$ python3 -q
>>> import numpy as np
>>> import numpy.linalg as la
>>> np.set_printoptions(precision=3, suppress=True, linewidth=140)
>>> E = np.load("out1.npy")
>>> print(E)
[[-20.539  -7.25   -5.393   0.184   1.763   3.993]
 [-18.512  -6.224  -4.569   0.423   1.43    3.959]
 [-16.769  -5.358  -3.881   0.612   1.139   3.903]
 [-13.17   -3.627  -2.534   0.939   0.527   3.691]
 [ -6.691  -0.857  -0.519   1.177  -0.591   2.782]
 [ -2.984   0.211   0.088   0.838  -1.103   1.571]
 [ -1.822   0.293   0.058   0.536  -1.093   0.925]
 [ -1.237   0.226  -0.022   0.321  -0.952   0.529]
 [  2.603   0.862   1.674   0.712   2.155   0.994]
 [  3.195   1.166   2.133   0.947   2.537   1.311]
 [  6.088   2.824   4.449   2.168   4.118   2.923]
 [  7.175   3.487   5.33    2.639   4.631   3.535]
 [ 13.469   7.511  10.439   5.401   7.138   7.046]
 [ 15.575   8.895  12.141   6.324   7.863   8.201]
 [ 16.34    9.4    12.758   6.659   8.116   8.617]
 [ 16.685   9.628  13.036   6.81    8.229   8.805]
 [ 28.486  17.542  22.477  11.929  11.648  15.087]
 [ 37.397  23.59   29.525  15.743  13.859  19.692]]
>>> vec = np.array([1, 1, -1, -5, -3, -1])
>>> print(np.sign((E @ vec).round(6)))
[-1. -1. -1. -1. -1. -1. -1. -1. -1. -1. -1. -1. -1. -1. -1. -1. -1. -1.]
>>> print(E @ np.eye(6)[1])
[-7.25  -6.224 -5.358 -3.627 -0.857  0.211  0.293  0.226  0.862  1.166  2.824  3.487  7.511  8.895  9.4    9.628 17.542 23.59 ]
>>> print(la.norm(E @ vec) <= la.norm(E, 2) * la.norm(vec) + 1e-9)
True
>>> print((E @ vec).argmax())
7
>>> print(E @ la.pinv(E) @ E)
[[-20.539  -7.25   -5.393   0.184   1.763   3.993]
 [-18.512  -6.224  -4.569   0.423   1.43    3.959]
 [-16.769  -5.358  -3.881   0.612   1.139   3.903]
 [-13.17   -3.627  -2.534   0.939   0.527   3.691]
 [ -6.691  -0.857  -0.519   1.177  -0.591   2.782]
 [ -2.984   0.211   0.088   0.838  -1.103   1.571]
 [ -1.822   0.293   0.058   0.536  -1.093   0.925]
 [ -1.237   0.226  -0.022   0.321  -0.952   0.529]
 [  2.603   0.862   1.674   0.712   2.155   0.994]
 [  3.195   1.166   2.133   0.947   2.537   1.311]
 [  6.088   2.824   4.449   2.168   4.118   2.923]
 [  7.175   3.487   5.33    2.639   4.631   3.535]
 [ 13.469   7.511  10.439   5.401   7.138   7.046]
 [ 15.575   8.895  12.141   6.324   7.863   8.201]
 [ 16.34    9.4    12.758   6.659   8.116   8.617]
 [ 16.685   9.628  13.036   6.81    8.229   8.805]
 [ 28.486  17.542  22.477  11.929  11.648  15.087]
 [ 37.397  23.59   29.525  15.743  13.859  19.692]]
>>> print(np.unique(E.round(6), axis=0).shape)
(18, 6)
>>> print(np.abs(np.diag(la.qr(E)[1])) > 1e-9)
[ True  True  True False False False]
>>> Uu, sig, Vh = la.svd(E)
>>> print(np.argmax(sig[:-1] / (sig[1:] + 1e-6)) + 1)
3
>>> print(sig.round(3) + 0)
[96.811 27.656  6.036  0.     0.     0.   ]
>>> A2 = Uu[:, :3] @ np.diag(sig[:3]) @ Vh[:3]
>>> print(round(float(la.norm(E - A2, 2)), 3), round(sig[3], 3))
0.0 0.0
>>> print(round(float(la.norm(E - A2) / la.norm(E)), 3))
0.0
>>> Ac = E - E.mean(axis=0)
>>> V = la.svd(Ac)[2][:3]
>>> A2 = Ac - Ac @ V.T @ V
>>> print(np.diag(V.T @ V))
[0.852 0.317 0.28  0.183 0.885 0.483]
>>> print(np.round(np.cov(Ac @ V.T, rowvar=False), 3) + 0)
[[460.58    0.      0.   ]
 [  0.     17.008   0.   ]
 [  0.      0.      2.065]]
>>> arr = np.load("sample12.npy")
>>> print(arr)
[[13.589 15.248 11.42  21.271 21.393]
 [14.429 15.215 13.559 22.031 23.076]
 [16.121 13.826 12.073 19.278 23.342]
 [15.426 14.824 12.351 19.608 24.917]
 [14.232 15.83  11.582 20.408 25.734]
 [15.252 15.061 12.404 22.054 22.584]
 [15.557 14.589 12.128 20.018 25.533]
 [16.312 14.105 11.284 21.132 24.412]
 [15.736 15.939 13.329 19.883 24.584]
 [17.074 16.441 11.652 21.962 22.9  ]]
>>> Ac = arr - arr.mean(axis=0)
>>> V = la.svd(Ac)[2][:1]
>>> A2 = Ac - Ac @ V.T @ V
>>> print(round(la.norm(A2) / la.norm(Ac), 3))
0.723
>>> print(A2.std(axis=0))
[0.953 0.749 0.73  0.601 0.451]
>>> print(la.norm(A2, axis=1).round(6).argmax())
9
>>> print(np.round(np.diag(V.T @ V), 3) + 0)
[0.035 0.017 0.    0.277 0.671]
>>> Ac = arr - arr.mean(axis=0)
>>> Uu, sig, Vh = la.svd(Ac, full_matrices=False)
>>> print(la.matrix_rank(Ac))
5
>>> print(np.abs(Vh[-1]))
[0.037 0.669 0.235 0.635 0.306]
>>> print((np.sign(Uu[:, 0]) == np.sign(Uu[0, 0])).astype(int))
[1 1 0 0 0 1 0 0 0 1]
>>> print(np.abs(Vh[0]).argmax())
4
>>> print(sig)
[4.843 3.095 2.796 2.257 1.782]
>>> print(Vh[0] * np.sign(Vh[0, np.abs(Vh[0]).argmax()]))
[ 0.186 -0.132  0.007 -0.526  0.819]
>>> F = np.load("layer9.npy")
>>> print(F)
[[ 3  0  4  2  0]
 [ 1  1  0  5  4]
 [ 0  5  5  5  5]
 [ 2  4  2  0  3]
 [ 1 -2  4 -8 -8]]
>>> # rows and columns are dependent
>>> print(np.einsum("ii->", F))
1
>>> print(np.round(la.eigvals(F).sum().real, 3))
1.0
>>> print(np.round(la.det(2 * F), 3), round(la.det(F), 3))
0.0 0.0
>>> print(np.round(la.det(F.T), 3))
-0.0
>>> print(la.cond(F) > 100)
True
>>> print([round(float(x), 3) for x in la.svd(F, compute_uv=False)[:3]])
[15.857, 8.827, 4.16]
>>> print(np.round(la.norm(F, 2) / la.norm(F), 3))
0.843
>>> Uu, sig, Vh = la.svd(F)
>>> V = Vh[:(sig > 1e-8).sum()]
>>> rng = np.random.default_rng(923215)
>>> vec = F[4] + 2 * F[2] + rng.integers(2) * np.eye(5)[1]
>>> print(vec)
[ 1.  8. 14.  2.  2.]
>>> print(np.diag(V.T @ V))
[0.98  0.678 0.913 0.855 0.574]
>>> print(la.matrix_rank(np.vstack([F, vec])))
4
>>> print(np.allclose(V.T @ V @ vec, vec))
True
>>> basis = E[[4, 13]].astype(float)
>>> for _ in range(3):
...     labels = la.norm(E[:, None] - basis, axis=-1).argmin(axis=1)
...     basis = np.array([E[labels == j].mean(axis=0) for j in range(2)])
... 
>>> print(labels)
[0 0 0 0 0 0 0 0 0 0 0 0 1 1 1 1 1 1]
>>> print(np.bincount(labels))
[12  6]
>>> Uu, sig, Vh = la.svd(F)
>>> print(np.argmax(sig[:-1] / (sig[1:] + 1e-6)) + 1)
4
>>> A2 = Uu[:, :4] @ np.diag(sig[:4]) @ Vh[:4]
>>> print(round(la.norm(F - A2, 2), 3), np.round(sig[4], 3))
0.0 0.0
>>> print(round(float(la.norm(F - A2) / la.norm(F)), 3))
0.0
